In [1]: import numpy as np

In [2]: import numpy.linalg as la

In [3]: np.set_printoptions(precision=3, suppress=True, linewidth=160)

In [4]: data = np.loadtxt("arr.csv", delimiter=",")

In [5]: data
Out[5]: 
array([[-12.943,  -7.341,  -8.876,  -4.559],
       [ 18.342,  -1.218,   6.403,   6.744],
       [  6.113, -10.367,  -2.88 ,   0.781],
       [ -1.613,  -7.463,  -4.177,  -1.773],
       [ -4.236,  -2.064,  -1.14 ,  -4.874],
       [  8.552,   6.417,   7.52 ,   2.382],
       [ -8.292,  -3.234,  -2.124,  -9.346],
       [-27.794, -14.825, -15.087, -19.086],
       [-20.457, -16.503, -14.16 , -14.357],
       [  4.75 ,  -0.826,   1.611,   1.665],
       [-18.391,   1.056,   2.901, -28.565]])

In [6]: [round(float(x), 3) for x in la.svd(data, compute_uv=False)[:3]]
Out[6]: [66.003, 26.011, 14.619]

In [7]: la.cond(data) > 100
Out[7]: np.True_

In [8]: round(la.norm(data, 2) / la.norm(data), 3)
Out[8]: np.float64(0.911)

In [9]: Ac = data - data.mean(axis=1)
Traceback (most recent call last):
  Cell In[9], line 1
    Ac = data - data.mean(axis=1)
ValueError: operands could not be broadcast together with shapes (11,4) (11,) 


In [10]: Ac = data - data.mean(axis=0)

In [11]: left, sig, Vt = la.svd(Ac, full_matrices=False)

In [12]: Vt[0] * np.sign(Vt[0, np.abs(Vt[0]).argmax()])
Out[12]: array([0.759, 0.236, 0.326, 0.512])

In [13]: (np.sign(left[:, 0]) == np.sign(left[0, 0])).astype(int)
Out[13]: array([1, 0, 0, 0, 0, 0, 1, 1, 1, 0, 1])

In [14]: np.searchsorted(np.cumsum(sig ** 2) / (sig ** 2).sum(), 0.9) + 1
Out[14]: np.int64(2)

In [15]: np.abs(left[:, 0]).argmax()
Out[15]: np.int64(7)

In [16]: la.matrix_rank(Ac)
Out[16]: np.int64(4)

In [17]: M2 = np.array([[-1.0], [0.5], [-0.2], [1.8]])

In [18]: cent = np.array([[-1.1, 0.0, 0.8, 0.1]])

In [19]: feats = M2 @ cent

In [20]: feats
Out[20]: 
array([[ 1.1 ,  0.  , -0.8 , -0.1 ],
       [-0.55,  0.  ,  0.4 ,  0.05],
       [ 0.22,  0.  , -0.16, -0.02],
       [-1.98,  0.  ,  1.44,  0.18]])

In [21]: vec = np.array([-2, -4, -5, 1])

In [22]: h = np.maximum(feats @ vec, 0)

In [23]: np.tanh(feats @ vec)
Out[23]: array([ 0.935, -0.691,  0.327, -0.996])

In [24]: np.maximum(feats @ vec, 0) - np.maximum(-feats @ vec, 0)
Out[24]: array([ 1.7 , -0.85,  0.34, -3.06])

In [25]: feats.T @ h
Out[25]: array([ 1.945,  0.   , -1.414, -0.177])

In [26]: rng = np.random.default_rng(71425)

In [27]: M2 = feats + rng.integers(-2, 3, (4, 1)) @ rng.integers(-2, 3, (1, 4))

In [28]: M2
Out[28]: 
array([[ 2.1 ,  1.  , -0.8 , -1.1 ],
       [-1.55, -1.  ,  0.4 ,  1.05],
       [-0.78, -1.  , -0.16,  0.98],
       [-2.98, -1.  ,  1.44,  1.18]])

In [29]: np.round(la.svd(M2 - feats, compute_uv=False), 3) + 0
Out[29]: array([3.464, 0.   , 0.   , 0.   ])

In [30]: np.abs(M2 - feats).sum(axis=1)
Out[30]: array([3., 3., 3., 3.])

In [31]: M2 - feats
Out[31]: 
array([[ 1.,  1.,  0., -1.],
       [-1., -1.,  0.,  1.],
       [-1., -1.,  0.,  1.],
       [-1., -1.,  0.,  1.]])
